>>> import numpy as np
>>> np.set_printoptions(precision=4, suppress=True, linewidth=100)
>>> def tidy(a):
...     return np.round(a, 4) + 0
... 
>>> E = np.loadtxt("out13.csv", delimiter=",")
>>> E
array([[0., 0., 1., 1., 0., 0., 0., 0., 0., 0., 0., 1., 0., 0., 0., 1.],
       [0., 0., 0., 0., 0., 1., 1., 0., 0., 0., 0., 0., 0., 1., 1., 0.],
       [1., 0., 0., 1., 1., 0., 0., 1., 0., 0., 1., 1., 0., 0., 0., 0.],
       [1., 0., 1., 0., 1., 0., 0., 1., 0., 0., 1., 1., 0., 0., 0., 1.],
       [0., 0., 1., 1., 0., 0., 0., 1., 0., 0., 1., 1., 0., 0., 0., 1.],
       [0., 1., 0., 0., 0., 0., 0., 0., 1., 1., 0., 0., 1., 1., 1., 0.],
       [0., 1., 0., 0., 0., 0., 0., 0., 1., 1., 0., 0., 1., 1., 1., 0.],
       [0., 0., 1., 1., 1., 0., 0., 0., 0., 0., 1., 1., 0., 0., 0., 0.],
       [0., 0., 0., 0., 0., 1., 1., 0., 0., 0., 0., 0., 1., 0., 0., 0.],
       [0., 0., 0., 0., 0., 1., 1., 0., 0., 0., 0., 0., 0., 1., 1., 0.],
       [0., 0., 1., 1., 1., 0., 0., 1., 0., 0., 0., 1., 0., 0., 0., 1.],
       [1., 0., 1., 1., 1., 0., 0., 1., 0., 0., 1., 0., 0., 0., 0., 1.],
       [0., 0., 0., 0., 0., 1., 1., 0., 1., 0., 0., 0., 0., 1., 0., 0.],
       [0., 1., 0., 0., 0., 1., 1., 0., 0., 1., 0., 0., 1., 0., 1., 0.],
       [0., 1., 0., 0., 0., 1., 1., 0., 0., 1., 0., 0., 0., 1., 0., 0.],
       [1., 0., 0., 1., 1., 0., 0., 0., 0., 0., 1., 1., 0., 0., 0., 0.]])
>>> w, vecs = np.linalg.eigvalsh(E)
Traceback (most recent call last):
  File "<python-input-5>", line 1, in <module>
    w, vecs = np.linalg.eigvalsh(E)
    ^^^^^^^
ValueError: too many values to unpack (expected 2)
>>> w, vecs = np.linalg.eigh(E)
>>> tidy(np.linalg.eigvalsh(E @ E))
array([ 0.    ,  0.    ,  0.0277,  0.1862,  0.6858,  1.    ,  1.    ,  1.    ,  1.4882,  1.7484,
        2.8336,  3.0492,  4.8228,  7.0925, 24.4355, 34.63  ])
>>> tidy(w.sum()), np.trace(E)
(np.float64(0.0), np.float64(0.0))
>>> np.abs(vecs[:, -1]).round(6).argmax()
np.int64(3)
>>> tidy(w)
array([-2.6632, -2.1961, -1.7462, -1.6833, -1.3223, -1.    , -1.    , -1.    , -0.4315,  0.    ,
        0.    ,  0.1665,  0.8282,  1.2199,  4.9432,  5.8847])
